$ python -q
>>> import numpy as np
>>> np.set_printoptions(precision=1, suppress=True, linewidth=120, sign=" ")
>>> E = np.loadtxt("mat.csv", delimiter=",")
>>> E
array([[ 6.,  0.,  1.,  5.,  6.,  6.,  3.],
       [ 4., -2., -1.,  3.,  4.,  4.,  1.],
       [ 4., -2., -1.,  3.,  4.,  4.,  1.],
       [ 6.,  0.,  1.,  5.,  6.,  6.,  3.],
       [ 6.,  0.,  1.,  5.,  6.,  6.,  3.],
       [ 3., -3., -2.,  2.,  3.,  3.,  0.],
       [ 5., -1.,  0.,  4.,  5.,  5.,  2.],
       [ 3., -3., -2.,  2.,  3.,  3.,  0.],
       [ 6.,  0.,  1.,  5.,  6.,  6.,  3.],
       [ 3., -3., -2.,  2.,  3.,  3.,  0.],
       [ 3., -3., -2.,  2.,  3.,  3.,  0.],
       [ 6.,  0.,  1.,  5.,  6.,  6.,  3.],
       [ 5., -1.,  0.,  4.,  5.,  5.,  2.]])
>>> left, sigma, Vt = np.linalg.svd(E)
>>> evecs = Vt[:(sigma > 1e-8).sum()]
>>> rng = np.random.default_rng(29604)
>>> x = E[2] + 4 * E[3] + rng.integers(2) * np.eye(7)[3]
>>> x
array([28., -2.,  3., 23., 28., 28., 13.])
>>> np.linalg.matrix_rank(np.vstack([E, x]))
np.int64(2)
>>> np.round(evecs.T @ evecs, 1) + 0
array([[ 0.3, -0.1,  0. ,  0.2,  0.3,  0.3,  0.1],
       [-0.1,  0.5,  0.4,  0. , -0.1, -0.1,  0.2],
       [ 0. ,  0.4,  0.4,  0.1,  0. ,  0. ,  0.2],
       [ 0.2,  0. ,  0.1,  0.2,  0.2,  0.2,  0.1],
       [ 0.3, -0.1,  0. ,  0.2,  0.3,  0.3,  0.1],
       [ 0.3, -0.1,  0. ,  0.2,  0.3,  0.3,  0.1],
       [ 0.1,  0.2,  0.2,  0.1,  0.1,  0.1,  0.2]])
>>> np.allclose(evecs.T @ evecs @ x, x)
True
>>> other = np.array([[4, 2, 3, 9, 2, 5],
...     [9, 8, 8, 5, 6, 5],
...     [8, 2, 0, 3, 4, 6],
...     [6, 0, 6, 9, 5, 4],
...     [5, 0, 8, 9, 3, 1],
...     [0, 3, 2, 3, 8, 0]])
>>> arr = other - other.T
>>> arr
array([[ 0, -7, -5,  3, -3,  5],
       [ 7,  0,  6,  5,  6,  2],
       [ 5, -6,  0, -3, -4,  4],
       [-3, -5,  3,  0, -4,  1],
       [ 3, -6,  4,  4,  0, -7],
       [-5, -2, -4, -1,  7,  0]])
>>> x = np.array([1, 2, -3, 0, 1, 3])
>>> x @ arr @ x
np.int64(0)
>>> round(np.linalg.det(arr), 1)
np.float64(490000.0)
>>> np.round(np.linalg.eigvals(arr).real, 1) + 0
array([ 0.,  0.,  0.,  0.,  0.,  0.])
>>> q = np.linalg.solve(np.eye(6) - arr, np.eye(6) + arr)
>>> np.round(np.linalg.det(q), 1)
np.float64(1.0)
